% ipython --no-banner

In [1]: import numpy as np

In [2]: np.set_printoptions(precision=3, suppress=True, linewidth=100, sign=" ")

In [3]: B = np.array([[4, 4, 1], [1, 5, 0], [5, 1, 3]])

In [4]: basis = np.array([[-3]])

In [5]: M = np.block([[B, np.zeros((3, 1))], [np.zeros((1, 3)), basis]])

In [6]: print(M)
[[ 4.  4.  1.  0.]
 [ 1.  5.  0.  0.]
 [ 5.  1.  3.  0.]
 [ 0.  0.  0. -3.]]

In [7]: f = np.array([2, 2, -3])

In [8]: print(np.array([np.convolve(row, f, "same") for row in M]))
[[ 16.  -2. -10.  -3.]
 [ 12.   7. -15.   0.]
 [ 12.  -7.   3.  -9.]
 [  0.   0.  -6.  -6.]]

In [9]: print(np.polyval(f, M[2]))
[57.  1. 21. -3.]

In [10]: B = np.linalg.inv(M)

In [11]: print(round(float(np.linalg.slogdet(M)[0]), 3))
-1.0

In [12]: print(np.round(np.linalg.det(M) * np.linalg.det(B), 3))
1.0

In [13]: print(np.round(np.linalg.inv(B), 3) + 0)
[[ 4.  4.  1.  0.]
 [ 1.  5.  0.  0.]
 [ 5.  1.  3.  0.]
 [ 0.  0.  0. -3.]]

In [14]: B = np.array([[0, 3], [0, 1]])

In [15]: basis = np.kron(B, M)

In [16]: print(basis.shape)
(8, 8)

In [17]: print(np.round(np.linalg.norm(basis, 2), 3), round(float(np.linalg.norm(B, 2) * np.linalg.norm(M, 2)), 3))
27.099 27.099

In [18]: print(M @ M)
[[ 25.  37.   7.   0.]
 [  9.  29.   1.   0.]
 [ 36.  28.  14.   0.]
 [  0.   0.   0.   9.]]

In [19]: print((M != 0).astype(int))
[[ 1  1  1  0]
 [ 1  1  0  0]
 [ 1  1  1  0]
 [ 0  0  0  1]]

In [20]: print(np.linalg.eigvals(M))
[ 0.838  7.162  4.    -3.   ]

In [21]: print(np.round(np.linalg.det(2 * M), 3), np.round(np.linalg.det(M), 3))
-1152.0 -72.0

In [22]: F = np.load("test3.npy")

In [23]: print(F)
[[ 3. -3.  1. -1.]
 [ 0.  4. -1.  1.]
 [ 0.  5.  0.  3.]
 [ 0. -1.  1.  2.]]

In [24]: print(round(float(np.linalg.norm(F, 1)), 3), np.round(np.linalg.norm(F, np.inf), 3))
13.0 8.0

In [25]: print(round(float(np.linalg.norm(F, "nuc")), 3))
13.718

In [26]: print(F[3] @ F[2])
1.0

In [27]: print(np.linalg.norm(F, axis=1).argmax())
2

In [28]: print(np.linalg.norm(F, axis=1))
[ 4.472  4.243  5.831  2.449]

In [29]: print(round(np.linalg.norm(F[3] - F[2]), 3))
6.164

In [30]: print(round(np.linalg.norm(F, 2), 3))
7.913

In [31]: print(np.linalg.norm(F, axis=0))
[ 3.     7.141  1.732  3.873]

In [32]: print(round(np.linalg.norm(F) ** 2 / np.linalg.norm(F, 2) ** 2, 3))
1.246
